In [1]: import numpy as np

In [2]: np.set_printoptions(precision=1, suppress=True, linewidth=140)

In [3]: out = np.array([[1, 1], [1, -1]])

In [4]: rng = np.random.default_rng(63448)

In [5]: E = np.kron(out, np.kron(out, out))[rng.permutation(8)][:9]

In [6]: E
Out[6]: 
array([[ 1,  1, -1, -1,  1,  1, -1, -1],
       [ 1, -1,  1, -1, -1,  1, -1,  1],
       [ 1,  1, -1, -1, -1, -1,  1,  1],
       [ 1, -1, -1,  1, -1,  1,  1, -1],
       [ 1, -1, -1,  1,  1, -1, -1,  1],
       [ 1,  1,  1,  1,  1,  1,  1,  1],
       [ 1,  1,  1,  1, -1, -1, -1, -1],
       [ 1, -1,  1, -1,  1, -1,  1, -1]])

In [7]: np.allclose(E @ E.T, E.T @ E)
Out[7]: True

In [8]: E.shape
Out[8]: (8, 8)

In [9]: E - E[0]
Out[9]: 
array([[ 0,  0,  0,  0,  0,  0,  0,  0],
       [ 0, -2,  2,  0, -2,  0,  0,  2],
       [ 0,  0,  0,  0, -2, -2,  2,  2],
       [ 0, -2,  0,  2, -2,  0,  2,  0],
       [ 0, -2,  0,  2,  0, -2,  0,  2],
       [ 0,  0,  2,  2,  0,  0,  2,  2],
       [ 0,  0,  2,  2, -2, -2,  0,  0],
       [ 0, -2,  2,  0,  0, -2,  2,  0]])

In [10]: E.mean(axis=0)
Out[10]: array([1., 0., 0., 0., 0., 0., 0., 0.])

In [11]: np.abs(E).max()
Out[11]: np.int64(1)

In [12]: E.sum(axis=1)
Out[12]: array([0, 0, 0, 0, 0, 8, 0, 0])

In [13]: np.linalg.matrix_rank(E)
Out[13]: np.int64(8)

In [14]: U, sig, VT = np.linalg.svd(E, full_matrices=False)

In [15]: np.sqrt((sig ** 2).sum()), np.round(np.linalg.norm(E), 1)
Out[15]: (np.float64(8.0), np.float64(8.0))

In [16]: (sig > 1e-8).sum()
Out[16]: np.int64(8)

In [17]: np.round(VT @ VT.T, 1) + 0
Out[17]: 
array([[1., 0., 0., 0., 0., 0., 0., 0.],
       [0., 1., 0., 0., 0., 0., 0., 0.],
       [0., 0., 1., 0., 0., 0., 0., 0.],
       [0., 0., 0., 1., 0., 0., 0., 0.],
       [0., 0., 0., 0., 1., 0., 0., 0.],
       [0., 0., 0., 0., 0., 1., 0., 0.],
       [0., 0., 0., 0., 0., 0., 1., 0.],
       [0., 0., 0., 0., 0., 0., 0., 1.]])

In [18]: sig
Out[18]: array([2.8, 2.8, 2.8, 2.8, 2.8, 2.8, 2.8, 2.8])

In [19]: np.allclose(U * sig @ VT, E)
Out[19]: True

In [20]: f = np.array([3, -5, 0, -3])

In [21]: feats = f[np.abs(np.subtract.outer(np.arange(4), np.arange(4)))]

In [22]: feats
Out[22]: 
array([[ 3, -5,  0, -3],
       [-5,  3, -5,  0],
       [ 0, -5,  3, -5],
       [-3,  0, -5,  3]])

In [23]: # symmetric, so the eigenvalues are real

In [24]: evals, V = np.linalg.eigh(feats)

In [25]: np.round(V.T @ V, 1) + 0
Out[25]: 
array([[1., 0., 0., 0.],
       [0., 1., 0., 0.],
       [0., 0., 1., 0.],
       [0., 0., 0., 1.]])

In [26]: round(evals.sum(), 1), np.trace(feats)
Out[26]: (np.float64(12.0), np.int64(12))

In [27]: np.round(V @ np.diag(evals) @ V.T, 1) + 0
Out[27]: 
array([[ 3., -5.,  0., -3.],
       [-5.,  3., -5.,  0.],
       [ 0., -5.,  3., -5.],
       [-3.,  0., -5.,  3.]])

In [28]: np.linalg.eigvalsh(feats @ feats)
Out[28]: array([  3.6,  16.8,  37.2, 146.4])

In [29]: np.round(V.T @ feats @ V, 1) + 0
Out[29]: 
array([[-6.1,  0. ,  0. ,  0. ],
       [ 0. ,  1.9,  0. ,  0. ],
       [ 0. ,  0. ,  4.1,  0. ],
       [ 0. ,  0. ,  0. , 12.1]])

In [30]: evals
Out[30]: array([-6.1,  1.9,  4.1, 12.1])

In [31]: np.abs(V[:, -1]).round(6).argmax()
Out[31]: np.int64(1)

In [32]: labels = rng.permutation(4)

In [33]: labels
Out[33]: array([0, 2, 3, 1])

In [34]: out = feats[labels][:, labels]

In [35]: np.diag(out)
Out[35]: array([3, 3, 3, 3])

In [36]: np.trace(out)
Out[36]: np.int64(12)

In [37]: round(float(np.linalg.det(out)), 1), round(float(np.linalg.det(feats[labels])), 1)
Out[37]: (-575.0, -575.0)

In [38]: F = np.load("sample4.npy")

In [39]: F
Out[39]: 
array([[0, 0, 0, 2, 0, 0, 0],
       [0, 0, 0, 0, 0, 4, 0],
       [0, 2, 0, 0, 0, 0, 0],
       [5, 0, 0, 0, 0, 0, 0],
       [0, 0, 0, 0, 1, 0, 0],
       [0, 0, 4, 0, 0, 0, 0],
       [0, 0, 0, 0, 0, 0, 3]])

In [40]: # splits into 4 blocks

In [41]: out = np.array([[4, 1, 3],
    ...:     [4, 0, 1],
    ...:     [0, 4, 1],
    ...:     [3, 5, 2],
    ...:     [3, 4, 4],
    ...:     [4, 5, 2],
    ...:     [1, 3, 2]])

In [42]: out.T @ F.T
Out[42]: 
array([[ 6, 16,  8, 20,  3,  0,  3],
       [10, 20,  0,  5,  4, 16,  9],
       [ 4,  8,  2, 15,  4,  4,  6]])

In [43]: np.linalg.matrix_rank(np.vstack([F, out.T]))
Out[43]: np.int64(7)

In [44]: np.einsum("ij,ij->i", F, F)
Out[44]: array([ 4, 16,  4, 25,  1, 16,  9])

In [45]: np.einsum("ik,kj->ij", F, out)
Out[45]: 
array([[ 6, 10,  4],
       [16, 20,  8],
       [ 8,  0,  2],
       [20,  5, 15],
       [ 3,  4,  4],
       [ 0, 16,  4],
       [ 3,  9,  6]])

In [46]: out = F / np.linalg.norm(F, axis=1, keepdims=True)

In [47]: C2 = out @ out.T

In [48]: np.argwhere(np.triu(np.abs(C2) > 0.95, 1))
Out[48]: array([], shape=(0, 2), dtype=int64)

In [49]: C2
Out[49]: 
array([[1., 0., 0., 0., 0., 0., 0.],
       [0., 1., 0., 0., 0., 0., 0.],
       [0., 0., 1., 0., 0., 0., 0.],
       [0., 0., 0., 1., 0., 0., 0.],
       [0., 0., 0., 0., 1., 0., 0.],
       [0., 0., 0., 0., 0., 1., 0.],
       [0., 0., 0., 0., 0., 0., 1.]])

In [50]: (C2 - 2 * np.eye(7)).round(6).argmax(axis=1)
Out[50]: array([1, 0, 0, 0, 0, 0, 0])

In [51]: C2[4]
Out[51]: array([0., 0., 0., 0., 1., 0., 0.])

In [52]: M = np.load("dump.npy")

In [53]: M
Out[53]: 
array([[ 2., -1., -3., -1., -2.,  3., -3., -3.],
       [ 0.,  0.,  1.,  0.,  0.,  1.,  1.,  0.],
       [ 0.,  1.,  0.,  2.,  0.,  1.,  0.,  2.],
       [ 0.,  0.,  0.,  1.,  1.,  2.,  1.,  0.],
       [ 0.,  2.,  2.,  2.,  2.,  0.,  0.,  0.],
       [ 0.,  0.,  0.,  2.,  1.,  1.,  1.,  0.],
       [ 0.,  0.,  2.,  2.,  2.,  2.,  0.,  0.],
       [ 0.,  0.,  1.,  2.,  1.,  2.,  0.,  1.]])

In [54]: U, sig, VT = np.linalg.svd(M)

In [55]: V = VT[:(sig > 1e-8).sum()]

In [56]: x = M[5] + -1 * M[3] + rng.integers(2) * np.eye(8)[2]

In [57]: x
Out[57]: array([ 0.,  0.,  0.,  1.,  0., -1.,  0.,  0.])

In [58]: round(np.linalg.norm(x - V.T @ V @ x), 1)
Out[58]: np.float64(0.0)

In [59]: np.diag(V.T @ V)
Out[59]: array([0.2, 1. , 1. , 1. , 0.9, 1. , 1. , 0.9])

In [60]: U, sig, VT = np.linalg.svd(M)

In [61]: sig.round(1) + 0
Out[61]: array([8. , 5.9, 2.7, 2.5, 1.6, 1.2, 0.6, 0. ])

In [62]: np.argmax(sig[:-1] / (sig[1:] + 1e-6)) + 1
Out[62]: np.int64(7)

In [63]: out = U[:, :7] @ np.diag(sig[:7]) @ VT[:7]

In [64]: np.linalg.matrix_rank(out)
Out[64]: np.int64(7)

In [65]: np.round(np.linalg.norm(M - out) / np.linalg.norm(M), 1)
Out[65]: np.float64(0.0)

In [66]: np.linalg.matrix_rank(M, rtol=0.05)
Out[66]: np.int64(7)

In [67]: out.round(1) + 0
Out[67]: 
array([[ 2., -1., -3., -1., -2.,  3., -3., -3.],
       [ 0.,  0.,  1.,  0.,  0.,  1.,  1.,  0.],
       [ 0.,  1.,  0.,  2.,  0.,  1.,  0.,  2.],
       [ 0.,  0.,  0.,  1.,  1.,  2.,  1.,  0.],
       [ 0.,  2.,  2.,  2.,  2.,  0.,  0.,  0.],
       [ 0.,  0.,  0.,  2.,  1.,  1.,  1.,  0.],
       [ 0.,  0.,  2.,  2.,  2.,  2.,  0.,  0.],
       [ 0.,  0.,  1.,  2.,  1.,  2.,  0.,  1.]])

In [68]: np.round(np.abs(M - out).max(), 1)
Out[68]: np.float64(0.0)

In [69]: out = M / np.linalg.norm(M, axis=1, keepdims=True)

In [70]: C2 = out @ out.T

In [71]: np.argwhere(np.triu(np.abs(C2) > 0.95, 1))
Out[71]: array([], shape=(0, 2), dtype=int64)

In [72]: (np.abs(C2) > 0.9).astype(int)
Out[72]: 
array([[1, 0, 0, 0, 0, 0, 0, 0],
       [0, 1, 0, 0, 0, 0, 0, 0],
       [0, 0, 1, 0, 0, 0, 0, 0],
       [0, 0, 0, 1, 0, 0, 0, 0],
       [0, 0, 0, 0, 1, 0, 0, 0],
       [0, 0, 0, 0, 0, 1, 0, 0],
       [0, 0, 0, 0, 0, 0, 1, 1],
       [0, 0, 0, 0, 0, 0, 1, 1]])

In [73]: round(float(np.degrees(np.arccos(np.clip(C2[5, 1], -1, 1)))), 1)
Out[73]: 64.1

In [74]: (C2 - 2 * np.eye(8)).round(6).argmax(axis=1)
Out[74]: array([3, 3, 7, 5, 6, 3, 7, 6])

In [75]: r = np.linalg.matrix_rank(M)

In [76]: r
Out[76]: np.int64(7)

In [77]: N = np.linalg.svd(M)[2][r:].T

In [78]: np.round(M @ N, 1) + 0
Out[78]: 
array([[0.],
       [0.],
       [0.],
       [0.],
       [0.],
       [0.],
       [0.],
       [0.]])

In [79]: np.round(N[:, 0] / N[np.abs(N[:, 0]).round(6).argmax(), 0], 1) + 0
Out[79]: array([ 1. , -0.1,  0. , -0.1,  0.3, -0.1,  0.1,  0.3])

In [80]: np.linalg.matrix_rank(M.T @ M), np.linalg.matrix_rank(M @ M.T)
Out[80]: (np.int64(7), np.int64(7))

In [81]: np.allclose(M @ N, 0)
Out[81]: True

In [82]: X = np.load("data.npy")

In [83]: X
Out[83]: 
array([[3, 2, 2, 2],
       [0, 2, 1, 2],
       [0, 0, 3, 3],
       [0, 0, 0, 0]])

In [84]: r = np.linalg.matrix_rank(X)

In [85]: r
Out[85]: np.int64(3)

In [86]: N = np.linalg.svd(X)[2][r:].T

In [87]: np.round(X @ N, 1) + 0
Out[87]: 
array([[0.],
       [0.],
       [0.],
       [0.]])

In [88]: np.allclose(X @ N, 0)
Out[88]: True

In [89]: [int(np.linalg.matrix_rank(np.delete(X, i, axis=0))) for i in range(4)]
Out[89]: [2, 2, 2, 3]

In [90]: N[:, 0] / N[np.abs(N[:, 0]).round(6).argmax(), 0]
Out[90]: array([-0.3,  0.5,  1. , -1. ])

In [91]: [int(np.linalg.matrix_rank(X[:i])) for i in range(1, len(X) + 1)]
Out[91]: [1, 2, 3, 3]

In [92]: np.linalg.svd(F, compute_uv=False)
Out[92]: array([5., 4., 4., 3., 2., 2., 1.])

In [93]: round(float(np.linalg.norm(F)), 1)
Out[93]: 8.7

In [94]: F.sum(axis=1)
Out[94]: array([2, 4, 2, 5, 1, 4, 3])

In [95]: np.einsum("ij,ji->", X, X)
Out[95]: np.int64(22)

In [96]: np.linalg.eigvals(X)
Out[96]: array([3., 2., 3., 0.])

In [97]: np.unique(X.round(6), axis=0).shape
Out[97]: (4, 4)

In [98]: np.allclose(X[:-1].T @ np.linalg.lstsq(X[:-1].T, X[-1])[0], X[-1])
Out[98]: True

In [99]: m1 = np.loadtxt("case1.csv", delimiter=",")

In [100]: m1
Out[100]: 
array([[0.3, 0.3, 0. , 0. , 0.3],
       [0. , 0.7, 0.3, 0. , 0. ],
       [0. , 0. , 0.5, 0.5, 0. ],
       [0. , 0. , 0. , 0.5, 0.5],
       [0. , 0. , 0. , 0. , 1. ]])

In [101]: evals, V = np.linalg.eig(m1)

In [102]: np.sort(np.linalg.eigvals(m1.T))
Out[102]: array([0.3, 0.5, 0.5, 0.7, 1. ])

In [103]: round(np.prod(evals), 1)
Out[103]: np.float64(0.1)

In [104]: m1 @ V[:, 0] - evals[0] * V[:, 0]
Out[104]: array([0., 0., 0., 0., 0.])

In [105]: np.poly(m1)
Out[105]: array([ 1. , -3. ,  3.5, -1.9,  0.5, -0.1])

In [106]: round(np.linalg.eigvals(m1).sum().real, 1)
Out[106]: np.float64(3.0)

In [107]: np.round(np.linalg.det(m1.T), 1)
Out[107]: np.float64(0.1)

In [108]: K = np.array([[2, -2, -3, -1, 2, -1, 1, -1, 3, -1, 1, 1],
     ...:     [0, -3, -3, 2, -2, -2, -1, 0, -2, 2, 3, -3],
     ...:     [1, 3, 1, -1, 3, 0, 2, 2, -2, -3, -1, -2],
     ...:     [3, 0, 0, -1, -2, 3, 0, -2, 2, -2, 2, 1],
     ...:     [0, 2, 0, -3, -1, -1, 0, -1, -3, 0, 1, 2],
     ...:     [-3, 2, 2, 3, 3, 3, 2, 1, 3, 2, 3, 2],
     ...:     [0, 2, 3, -3, 2, -2, 3, -2, -2, 3, 3, -3],
     ...:     [2, -1, 2, 2, 3, 0, -1, -3, 3, -2, -1, 1],
     ...:     [2, 2, 0, 1, 3, -3, 2, -3, 3, 1, -3, 2],
     ...:     [2, 1, -1, 2, -2, -2, 3, -3, 3, 0, 1, 2],
     ...:     [2, -2, -2, -1, 1, 1, 1, 3, 3, -3, 3, 0],
     ...:     [-2, -3, -1, -2, 0, -2, 3, 0, 2, -3, 1, 2]])

In [109]: K
Out[109]: 
array([[ 2, -2, -3, -1,  2, -1,  1, -1,  3, -1,  1,  1],
       [ 0, -3, -3,  2, -2, -2, -1,  0, -2,  2,  3, -3],
       [ 1,  3,  1, -1,  3,  0,  2,  2, -2, -3, -1, -2],
       [ 3,  0,  0, -1, -2,  3,  0, -2,  2, -2,  2,  1],
       [ 0,  2,  0, -3, -1, -1,  0, -1, -3,  0,  1,  2],
       [-3,  2,  2,  3,  3,  3,  2,  1,  3,  2,  3,  2],
       [ 0,  2,  3, -3,  2, -2,  3, -2, -2,  3,  3, -3],
       [ 2, -1,  2,  2,  3,  0, -1, -3,  3, -2, -1,  1],
       [ 2,  2,  0,  1,  3, -3,  2, -3,  3,  1, -3,  2],
       [ 2,  1, -1,  2, -2, -2,  3, -3,  3,  0,  1,  2],
       [ 2, -2, -2, -1,  1,  1,  1,  3,  3, -3,  3,  0],
       [-2, -3, -1, -2,  0, -2,  3,  0,  2, -3,  1,  2]])

In [110]: [round(float(x), 1) for x in np.linalg.svd(K, compute_uv=False)[:3]]
Out[110]: [12.3, 10.8, 9.0]

In [111]: np.argsort(-np.linalg.norm(K, axis=0).round(6), kind="stable")[:3]
Out[111]: array([ 8,  4, 10])

In [112]: round(np.linalg.norm(K, 2) / np.linalg.norm(K), 1)
Out[112]: np.float64(0.5)
